% ipython --no-banner

In [1]: import numpy as np

In [2]: np.set_printoptions(suppress=True, linewidth=160)

In [3]: F = np.load("layer3.npy")

In [4]: print(F)
[[ 0  0  0  0  0  0  0  0]
 [ 0 -1  0  0  0  0  0  0]
 [ 0  0  0  0  0  0  0  0]
 [ 0  0  0  0  0  0  0  0]
 [ 0  0  0  0 -2  0  0  0]
 [ 0  0  0  0  0  1  0  0]
 [ 0  0  0  0  0  0 -1  0]
 [ 0  0  0  0  0  0  0  1]]

In [5]: print(np.round(np.linalg.norm(F[7], 1), 2), np.round(np.linalg.norm(F[7], np.inf), 2))
1.0 1.0

In [6]: print(np.round(np.linalg.norm(F[7] - F[3]), 2))
1.0

In [7]: print(np.round(np.linalg.norm(F, "nuc"), 2))
6.0

In [8]: vals, evecs = np.linalg.eigh(F)

In [9]: x0 = np.array([2, -2, 1, 1, -3, -3, 1, 3])

In [10]: print(np.abs(F).sum(axis=1).max(), np.abs(vals).max())
2 2.0

In [11]: print(round(x0 @ F @ x0 / (x0 @ x0), 2), vals[0], vals[-1])
-0.13 -2.0 1.0

In [12]: print(evecs * np.maximum(vals, 0) @ evecs.T)
[[0. 0. 0. 0. 0. 0. 0. 0.]
 [0. 0. 0. 0. 0. 0. 0. 0.]
 [0. 0. 0. 0. 0. 0. 0. 0.]
 [0. 0. 0. 0. 0. 0. 0. 0.]
 [0. 0. 0. 0. 0. 0. 0. 0.]
 [0. 0. 0. 0. 0. 1. 0. 0.]
 [0. 0. 0. 0. 0. 0. 0. 0.]
 [0. 0. 0. 0. 0. 0. 0. 1.]]

In [13]: vals, evecs = np.linalg.eigh(F)

In [14]: print(np.round(np.linalg.eigvalsh(F @ F), 2))
[0. 0. 0. 1. 1. 1. 1. 4.]

In [15]: print(np.round(np.linalg.eigvalsh(F + -1 * np.eye(8)), 2))
[-3. -2. -2. -1. -1. -1.  0.  0.]

In [16]: print(evecs.T @ F @ evecs)
[[-2.  0.  0.  0.  0.  0.  0.  0.]
 [ 0. -1.  0.  0.  0.  0.  0.  0.]
 [ 0.  0. -1.  0.  0.  0.  0.  0.]
 [ 0.  0.  0.  0.  0.  0.  0.  0.]
 [ 0.  0.  0.  0.  0.  0.  0.  0.]
 [ 0.  0.  0.  0.  0.  0.  0.  0.]
 [ 0.  0.  0.  0.  0.  0.  1.  0.]
 [ 0.  0.  0.  0.  0.  0.  0.  1.]]

In [17]: f = np.array([2, 0, 0])

In [18]: print(np.array([np.convolve(row, f, "same") for row in F]))
[[ 0  0  0  0  0  0  0  0]
 [-2  0  0  0  0  0  0  0]
 [ 0  0  0  0  0  0  0  0]
 [ 0  0  0  0  0  0  0  0]
 [ 0  0  0 -4  0  0  0  0]
 [ 0  0  0  0  2  0  0  0]
 [ 0  0  0  0  0 -2  0  0]
 [ 0  0  0  0  0  0  2  0]]

In [19]: print(np.polyval(f, F[2]))
[0 0 0 0 0 0 0 0]

In [20]: print(np.abs(np.diag(np.linalg.qr(F)[1])) > 1e-9)
[False  True False False  True  True  True  True]

In [21]: print(np.linalg.lstsq(F[:-1].T, F[-1])[2])
4

In [22]: print(np.round(np.trace(np.linalg.pinv(F) @ F), 2))
5.0

In [23]: X = np.load("mat.npy")

In [24]: print(X)
[[ -6 -12   6  18  18 -18  -6   6  18   6   6  18  -6  12 -12]
 [ -4  -8   4  12  12 -12  -4   4  12   4   4  12  -4   8  -8]
 [ -9 -18   9  27  27 -27  -9   9  27   9   9  27  -9  18 -18]
 [ -2  -4   2   6   6  -6  -2   2   6   2   2   6  -2   4  -4]
 [ -4  -8   4  12  12 -12  -4   4  12   4   4  12  -4   8  -8]
 [ -3  -6   3   9   9  -9  -3   3   9   3   3   9  -3   6  -6]
 [ -3  -6   3   9   9  -9  -3   3   9   3   3   9  -3   6  -6]
 [  0   0   0   0   0   0   0   0   0   0   0   0   0   0   0]
 [ -8 -16   8  24  24 -24  -8   8  24   8   8  24  -8  16 -16]
 [ -1  -2   1   3   3  -3  -1   1   3   1   1   3  -1   2  -2]
 [ -1  -2   1   3   3  -3  -1   1   3   1   1   3  -1   2  -2]
 [  0   0   0   0   0   0   0   0   0   0   0   0   0   0   0]
 [ -4  -8   4  12  12 -12  -4   4  12   4   4  12  -4   8  -8]
 [ -4  -8   4  12  12 -12  -4   4  12   4   4  12  -4   8  -8]
 [ -7 -14   7  21  21 -21  -7   7  21   7   7  21  -7  14 -14]]

In [25]: print(np.allclose(X @ X.T, X.T @ X))
False

In [26]: print(round(np.linalg.det(X), 2))
0.0

In [27]: print(round(np.abs(np.linalg.eigvals(X)).max(), 2))
17.0

In [28]: print(np.allclose(X, X.T))
False

In [29]: left, sv, VT = np.linalg.svd(X)

In [30]: evecs = VT[:(sv > 1e-8).sum()]

In [31]: rng = np.random.default_rng(55)

In [32]: x0 = X[5] + 2 * X[13] + rng.integers(2) * np.eye(15)[1]

In [33]: print(x0)
[-11. -21.  11.  33.  33. -33. -11.  11.  33.  11.  11.  33. -11.  22. -22.]

In [34]: print(np.allclose(evecs.T @ evecs @ x0, x0))
False

In [35]: print(np.round(np.diag(evecs.T @ evecs), 2))
[0.02 0.06 0.02 0.14 0.14 0.14 0.02 0.02 0.14 0.02 0.02 0.14 0.02 0.06 0.06]

In [36]: E = np.diag(20 * np.array([2, -1, -2, 2, 2, -2, -1])) + np.array([[-2, -4, -3, 1, -5, -5, -1],
    ...:     [-3, -1, 4, -2, -4, 0, 5],
    ...:     [-1, -3, 0, 4, 0, -5, 3],
    ...:     [0, -4, 3, 3, 2, 2, -2],
    ...:     [4, 5, -4, 1, 0, 0, 4],
    ...:     [-2, 0, -4, -4, 4, -3, -2],
    ...:     [-4, 5, -1, -4, 0, -5, 1]])

In [37]: print(E)
[[ 38  -4  -3   1  -5  -5  -1]
 [ -3 -21   4  -2  -4   0   5]
 [ -1  -3 -40   4   0  -5   3]
 [  0  -4   3  43   2   2  -2]
 [  4   5  -4   1  40   0   4]
 [ -2   0  -4  -4   4 -43  -2]
 [ -4   5  -1  -4   0  -5 -19]]

In [38]: W = np.array([[0, 0, 1, 2, 1, 0],
    ...:     [1, 0, 3, 1, 0, 1],
    ...:     [3, 0, 0, 1, 1, 0],
    ...:     [0, 3, 3, 2, 3, 0],
    ...:     [1, 1, 0, 2, 2, 2],
    ...:     [1, 2, 0, 2, 1, 2],
    ...:     [3, 3, 1, 2, 2, 0],
    ...:     [2, 1, 0, 1, 3, 0],
    ...:     [2, 1, 0, 2, 2, 0],
    ...:     [0, 0, 2, 3, 3, 3],
    ...:     [1, 2, 1, 1, 0, 2],
    ...:     [2, 1, 2, 1, 2, 0],
    ...:     [2, 3, 0, 1, 2, 2],
    ...:     [2, 0, 3, 2, 2, 2],
    ...:     [1, 0, 1, 1, 3, 0]])

In [39]: b = np.array([2, 2, 1, 2, 0, 0])

In [40]: act = np.maximum(X @ W + b, 0)

In [41]: print(np.round((act > 0).mean(axis=0), 2))
[1.   1.   1.   1.   0.87 0.87]

In [42]: print((act > 0).astype(int))
[[1 1 1 1 1 1]
 [1 1 1 1 1 1]
 [1 1 1 1 1 1]
 [1 1 1 1 1 1]
 [1 1 1 1 1 1]
 [1 1 1 1 1 1]
 [1 1 1 1 1 1]
 [1 1 1 1 0 0]
 [1 1 1 1 1 1]
 [1 1 1 1 1 1]
 [1 1 1 1 1 1]
 [1 1 1 1 0 0]
 [1 1 1 1 1 1]
 [1 1 1 1 1 1]
 [1 1 1 1 1 1]]

In [43]: print(act)
[[ 80  56  85  98 144  30]
 [ 54  38  57  66  96  20]
 [119  83 127 146 216  45]
 [ 28  20  29  34  48  10]
 [ 54  38  57  66  96  20]
 [ 41  29  43  50  72  15]
 [ 41  29  43  50  72  15]
 [  2   2   1   2   0   0]
 [106  74 113 130 192  40]
 [ 15  11  15  18  24   5]
 [ 15  11  15  18  24   5]
 [  2   2   1   2   0   0]
 [ 54  38  57  66  96  20]
 [ 54  38  57  66  96  20]
 [ 93  65  99 114 168  35]]

In [44]: cent = np.array([[-1, -6], [7, 3], [1, 8], [9, 4], [-9, 5], [-3, -5]])

In [45]: print(W @ cent)
[[ 10  21]
 [  8  17]
 [ -3  -9]
 [ 15  56]
 [  0   5]
 [ 16   3]
 [ 19  17]
 [-13  10]
 [  5   9]
 [ -7  28]
 [ 17   2]
 [ -2  21]
 [  4   1]
 [ -5  20]
 [-18  21]]
